$ python -q
>>> import numpy as np
>>> from numpy import linalg as LA
>>> np.set_printoptions(precision=3, suppress=True, linewidth=120, floatmode="fixed")
>>> rd = lambda a: np.round(a, 3) + 0
>>> out = np.array([[0], [1], [-1], [0]])
>>> C = np.array([[1, 0]])
>>> feats = out @ C
>>> print(feats)
[[ 0  0]
 [ 1  0]
 [-1  0]
 [ 0  0]]
>>> print(rd(feats @ LA.pinv(feats) @ feats))
[[ 0.000  0.000]
 [ 1.000  0.000]
 [-1.000  0.000]
 [ 0.000  0.000]]
>>> print(LA.lstsq(feats[:-1].T, feats[-1])[2])
1
>>> print(np.unique(feats.round(6), axis=0).shape)
(3, 2)
>>> left, sv, Vh = LA.svd(feats)
>>> V = Vh[:(sv > 1e-8).sum()]
>>> rng = np.random.default_rng(832911)
>>> x = feats[0] + 2 * feats[2] + rng.integers(2) * np.eye(2)[0]
>>> print(x)
[-2.000  0.000]
>>> print(rd(LA.norm(x - V.T @ V @ x)))
0.0
>>> print(rd(LA.pinv(feats)))
[[ 0.000  0.500 -0.500  0.000]
 [ 0.000  0.000  0.000  0.000]]
>>> print(feats[:, 0] @ feats[:, 1])
0
>>> print(np.unravel_index(np.abs(feats).argmax(), feats.shape))
(np.int64(1), np.int64(0))
>>> print(feats.sum(axis=0))
[0 0]
>>> print(np.count_nonzero(feats))
2
>>> print(feats.shape)
(4, 2)
>>> print(rd(LA.norm(feats)))
1.414
>>> print(np.abs(feats).max())
1
>>> print(feats.sum(axis=1))
[ 0  1 -1  0]
>>> print(feats - feats[0])
[[ 0  0]
 [ 1  0]
 [-1  0]
 [ 0  0]]
>>> K = np.array([[-1, 0, 2, 1], [2, 0, 1, 0], [-2, 0, -2, 0], [2, -1, 3, 3]])
>>> r0 = np.array([1, 2, -2, -2])
>>> out = K + np.outer(r0, np.eye(4)[1])
>>> print(rd(LA.det(out) / LA.det(K)), rd(1 + LA.solve(K, r0)[1]))
11.0 11.0
>>> print(out)
[[-1.000  1.000  2.000  1.000]
 [ 2.000  2.000  1.000  0.000]
 [-2.000 -2.000 -2.000  0.000]
 [ 2.000 -3.000  3.000  3.000]]
>>> print(np.einsum("ij,ji->", K, K))
10
>>> print(rd(np.poly(K)))
[  1.000   0.000  -5.000 -14.000   2.000]
>>> print(rd(LA.eigvals(K).sum().real))
0.0
>>> print(rd(LA.det(K.T)))
2.0
>>> Q, V = LA.qr(K[:, :2])[0], LA.qr(K[:, 2:])[0]
>>> sv = LA.svd(Q.T @ V, compute_uv=False)
>>> print(rd(sv))
[0.993 0.655]
>>> print(rd(np.degrees(np.arccos(sv.clip(0, 1)))))
[ 6.598 49.059]
>>> print((sv > 0.9).sum())
1
>>> left, sv, Vh = LA.svd(K)
>>> print(np.argmax(sv[:-1] / (sv[1:] + 1e-6)) + 1)
3
>>> out = left[:, :3] @ np.diag(sv[:3]) @ Vh[:3]
>>> print(rd(np.abs(K - out).max()))
0.065
>>> print(rd(LA.norm(K - out, 2)), rd(sv[3]))
0.09 0.09
>>> print(LA.matrix_rank(K, rtol=0.05))
3
